>>> import numpy as np
>>> np.set_printoptions(precision=2, suppress=True, linewidth=120)
>>> J = np.tanh(np.array([[0.1, 1.1, -0.9],
...     [1.4, 1.3, 0.3],
...     [-1.4, 1.8, -0.3],
...     [0.3, -1.0, 1.4],
...     [0.4, 1.1, 0.3],
...     [0.7, -0.6, 1.9],
...     [-0.9, -1.6, -0.1],
...     [-0.7, 0.2, -1.8],
...     [-0.1, 0.3, -0.5],
...     [-0.1, 0.5, 0.6],
...     [0.8, -0.9, 1.6],
...     [-0.9, 1.1, 0.5],
...     [-0.3, 0.3, -1.4]]) @ np.array([[0.1, 0.0, 0.0, -1.8, -0.5, -0.7, -0.8, 0.4, -1.2, 1.2],
...     [1.5, 0.3, 0.0, 0.2, -1.6, 0.1, -0.1, -0.5, -1.2, -0.6],
...     [-0.5, 0.2, 0.9, -0.1, -0.4, -0.4, -0.7, 1.1, -1.3, 0.8]]))
>>> J
array([[ 0.97,  0.15, -0.67,  0.13, -0.9 ,  0.38,  0.41, -0.91, -0.26, -0.85],
       [ 0.96,  0.42,  0.26, -0.98, -0.99, -0.75, -0.9 ,  0.24, -1.  ,  0.81],
       [ 0.99,  0.45, -0.26,  0.99, -0.97,  0.86,  0.82, -0.95, -0.09, -1.  ],
       [-0.97, -0.02,  0.85, -0.71,  0.71, -0.7 , -0.81,  0.97, -0.75,  0.97],
       [ 0.91,  0.37,  0.26, -0.49, -0.97, -0.28, -0.56, -0.06, -0.98,  0.06],
       [-0.94,  0.2 ,  0.94, -0.92, -0.15, -0.86, -0.95,  0.99, -0.99,  0.99],
       [-0.98, -0.46, -0.09,  0.86,  1.  ,  0.47,  0.74,  0.32,  1.  , -0.2 ],
       [ 0.81, -0.29, -0.92,  0.9 ,  0.64,  0.84,  0.95, -0.98,  0.99, -0.98],
       [ 0.6 , -0.01, -0.42,  0.28, -0.23,  0.29,  0.38, -0.63,  0.39, -0.6 ],
       [ 0.41,  0.26,  0.49,  0.22, -0.76, -0.12, -0.37,  0.35, -0.85,  0.06],
       [-0.97,  0.05,  0.89, -0.94,  0.38, -0.86, -0.93,  0.99, -0.96,  0.99],
       [ 0.86,  0.41,  0.42,  0.95, -0.91,  0.49,  0.25, -0.35, -0.71, -0.87],
       [ 0.81, -0.19, -0.85,  0.63,  0.23,  0.66,  0.83, -0.95,  0.95, -0.93]])
>>> q, r_ = np.linalg.qr(J)
>>> np.allclose(r_.T @ r_, J.T @ J)
True
>>> q @ r_
array([[ 0.97,  0.15, -0.67,  0.13, -0.9 ,  0.38,  0.41, -0.91, -0.26, -0.85],
       [ 0.96,  0.42,  0.26, -0.98, -0.99, -0.75, -0.9 ,  0.24, -1.  ,  0.81],
       [ 0.99,  0.45, -0.26,  0.99, -0.97,  0.86,  0.82, -0.95, -0.09, -1.  ],
       [-0.97, -0.02,  0.85, -0.71,  0.71, -0.7 , -0.81,  0.97, -0.75,  0.97],
       [ 0.91,  0.37,  0.26, -0.49, -0.97, -0.28, -0.56, -0.06, -0.98,  0.06],
       [-0.94,  0.2 ,  0.94, -0.92, -0.15, -0.86, -0.95,  0.99, -0.99,  0.99],
       [-0.98, -0.46, -0.09,  0.86,  1.  ,  0.47,  0.74,  0.32,  1.  , -0.2 ],
       [ 0.81, -0.29, -0.92,  0.9 ,  0.64,  0.84,  0.95, -0.98,  0.99, -0.98],
       [ 0.6 , -0.01, -0.42,  0.28, -0.23,  0.29,  0.38, -0.63,  0.39, -0.6 ],
       [ 0.41,  0.26,  0.49,  0.22, -0.76, -0.12, -0.37,  0.35, -0.85,  0.06],
       [-0.97,  0.05,  0.89, -0.94,  0.38, -0.86, -0.93,  0.99, -0.96,  0.99],
       [ 0.86,  0.41,  0.42,  0.95, -0.91,  0.49,  0.25, -0.35, -0.71, -0.87],
       [ 0.81, -0.19, -0.85,  0.63,  0.23,  0.66,  0.83, -0.95,  0.95, -0.93]])
>>> q.shape, r_.shape
((13, 10), (10, 10))
>>> vec = np.array([-1, -4, -5, -1, 5, -4, -4, 3, -2, -4])
>>> target = J @ vec
>>> target
array([ -4.78,  -1.92, -12.67,   7.65,  -3.16,   3.88,   2.31,  -0.91,  -2.79,  -3.45,   7.22,  -9.19,  -2.3 ])
>>> np.round(np.linalg.pinv(J) @ J, 2) + 0
array([[1., 0., 0., 0., 0., 0., 0., 0., 0., 0.],
       [0., 1., 0., 0., 0., 0., 0., 0., 0., 0.],
       [0., 0., 1., 0., 0., 0., 0., 0., 0., 0.],
       [0., 0., 0., 1., 0., 0., 0., 0., 0., 0.],
       [0., 0., 0., 0., 1., 0., 0., 0., 0., 0.],
       [0., 0., 0., 0., 0., 1., 0., 0., 0., 0.],
       [0., 0., 0., 0., 0., 0., 1., 0., 0., 0.],
       [0., 0., 0., 0., 0., 0., 0., 1., 0., 0.],
       [0., 0., 0., 0., 0., 0., 0., 0., 1., 0.],
       [0., 0., 0., 0., 0., 0., 0., 0., 0., 1.]])
>>> rng = np.random.default_rng(328468)
>>> target = target + 0.3 * rng.normal(size=13)
>>> target
array([ -4.39,  -2.15, -12.63,   7.3 ,  -2.87,   3.68,   2.35,  -0.82,  -2.41,  -3.68,   7.32,  -9.24,  -2.47])
>>> beta, *_ = np.linalg.lstsq(J, target)
>>> beta
array([ -1.15, -19.79,   2.51,  -1.45,   1.42,  -0.97,  -2.52,  -5.62,  -3.39,   2.  ])
>>> round(np.linalg.norm(target - J @ beta), 2)
np.float64(0.32)
>>> beta.round()
array([ -1., -20.,   3.,  -1.,   1.,  -1.,  -3.,  -6.,  -3.,   2.])
